$ python3 -q
>>> import numpy as np
>>> import numpy.linalg as la
>>> np.set_printoptions(suppress=True, linewidth=100)
>>> M = np.loadtxt("dump.csv", delimiter=",")
>>> M
array([[-0.7,  2.2,  0.2, -0.9, -0.8, -0.4,  0.5],
       [-3. , -4.5,  0.6, -0.9,  2.4, -2.4,  2.4],
       [ 0. ,  0.5, -2.1,  1.6,  0.4, -1.9,  0.7],
       [ 1.5,  0.8,  0.2,  1.6,  0.5,  0.4, -1.6],
       [ 1.1, -0.8,  0.3, -0.4,  0.3, -1.3, -2.1],
       [ 1.2,  0.6, -0.3,  0.2,  0.2,  1.5,  0.4],
       [-0.4,  0.9,  1. , -0.4,  0.1,  1.3,  1.4],
       [ 1.1, -0.7, -0.5, -0.9, -0.2, -0.7,  0.9],
       [-1.8,  0.1, -1.6,  2.5,  1.7,  0.7, -1.9],
       [ 0.6, -0.7,  1. ,  0.3, -3. , -1.1, -1.4],
       [-0.7, -0.3,  1.2, -0.9,  0.1, -1.2, -0.2],
       [-0.8, -1.3,  0.4,  0. , -0.2, -0.4,  0.9],
       [ 0.6, -0.6, -0.7, -1.9, -0.4, -0.1, -1.9],
       [ 0.9, -0.2,  1.7,  0.5, -3. ,  0.4, -1.8],
       [-0.5,  1.9, -1.5,  0.3,  0.5, -0.4, -0.5],
       [ 0.3,  2.4,  1.8, -1. ,  0. ,  0.9, -1.5]])
>>> Xs = (M - M.mean(axis=0)) / M.std(axis=0)
>>> np.argwhere(np.abs(Xs) > 2)
array([[ 1,  0],
       [ 1,  1],
       [ 1,  6],
       [ 8,  3],
       [ 9,  4],
       [13,  4]])
>>> np.round(Xs.std(axis=0), 2)
array([1., 1., 1., 1., 1., 1., 1.])
>>> coef = la.lstsq(np.delete(Xs, 4, axis=1), Xs[:, 4])[0]
>>> coef.round(2)
array([-0.46, -0.18, -0.47, -0.08,  0.24,  0.1 ])
>>> np.abs(coef).argmax()
np.int64(2)
>>> Xs = M - M.mean(axis=0)
>>> U, sigma, vt = la.svd(Xs, full_matrices=False)
>>> np.round(Xs.mean(axis=0), 2) + 0
array([0., 0., 0., 0., 0., 0., 0.])
>>> (np.sign(U[:, 0]) == np.sign(U[0, 0])).astype(int)
array([1, 0, 0, 1, 1, 1, 1, 0, 0, 1, 0, 0, 1, 1, 1, 1])
>>> round((sigma ** 2).sum() ** 2 / (sigma ** 4).sum(), 2)
np.float64(4.15)
>>> np.round(vt[0] * np.sign(vt[0, np.abs(vt[0]).argmax()]), 2)
array([ 0.41,  0.59,  0.08,  0.08, -0.38,  0.33, -0.46])
>>> la.matrix_rank(Xs)
np.int64(7)
>>> O, V = la.qr(M[:, :2])[0], la.qr(M[:, 2:])[0]
>>> sigma = la.svd(O.T @ V, compute_uv=False)
>>> round(float(la.norm(O @ O.T - V @ V.T, 2)), 2)
1.0
>>> sigma.round(2)
array([0.76, 0.39])
>>> Xs = M - M.mean(axis=0)
>>> V = la.svd(Xs)[2][:6]
>>> B = Xs - Xs @ V.T @ V
>>> round(la.norm(B) / la.norm(Xs), 2)
np.float64(0.17)
>>> np.round((Xs @ V.T).std(axis=0), 2)
array([2.11, 1.56, 1.27, 0.97, 0.9 , 0.81])
>>> X = np.array([[2.0, 1.0, 0.0, 0.0, 0.0, 0.0, 0.0, 0.0],
...     [0.0, 2.0, 1.0, 0.0, 0.0, 0.0, 0.0, 0.0],
...     [0.0, 0.0, 2.0, 1.0, 0.0, 0.0, 0.0, 0.0],
...     [0.0, 0.0, 0.0, 2.0, 1.0, 0.0, 0.0, 0.0],
...     [0.0, 0.0, 0.0, 0.0, 2.0, 1.0, 0.0, 0.0],
...     [0.0, 0.0, 0.0, 0.0, 0.0, 2.0, 1.0, 0.0],
...     [0.0, 0.0, 0.0, 0.0, 0.0, 0.0, 2.0, 1.0],
...     [0.0, 0.0, 0.0, 0.0, 0.0, 0.0, 0.0, 2.0]])
>>> X
array([[2., 1., 0., 0., 0., 0., 0., 0.],
       [0., 2., 1., 0., 0., 0., 0., 0.],
       [0., 0., 2., 1., 0., 0., 0., 0.],
       [0., 0., 0., 2., 1., 0., 0., 0.],
       [0., 0., 0., 0., 2., 1., 0., 0.],
       [0., 0., 0., 0., 0., 2., 1., 0.],
       [0., 0., 0., 0., 0., 0., 2., 1.],
       [0., 0., 0., 0., 0., 0., 0., 2.]])
>>> B = X / la.norm(X, axis=1, keepdims=True)
>>> G = B @ B.T
>>> np.argwhere(np.triu(np.abs(G) > 0.95, 1))
array([], shape=(0, 2), dtype=int64)
>>> G.round(2)
array([[1.  , 0.4 , 0.  , 0.  , 0.  , 0.  , 0.  , 0.  ],
       [0.4 , 1.  , 0.4 , 0.  , 0.  , 0.  , 0.  , 0.  ],
       [0.  , 0.4 , 1.  , 0.4 , 0.  , 0.  , 0.  , 0.  ],
       [0.  , 0.  , 0.4 , 1.  , 0.4 , 0.  , 0.  , 0.  ],
       [0.  , 0.  , 0.  , 0.4 , 1.  , 0.4 , 0.  , 0.  ],
       [0.  , 0.  , 0.  , 0.  , 0.4 , 1.  , 0.4 , 0.  ],
       [0.  , 0.  , 0.  , 0.  , 0.  , 0.4 , 1.  , 0.45],
       [0.  , 0.  , 0.  , 0.  , 0.  , 0.  , 0.45, 1.  ]])
>>> (G - 2 * np.eye(8)).round(6).argmax(axis=1)
array([1, 0, 1, 2, 3, 4, 7, 6])
>>> G[4].round(2)
array([0. , 0. , 0. , 0.4, 1. , 0.4, 0. , 0. ])
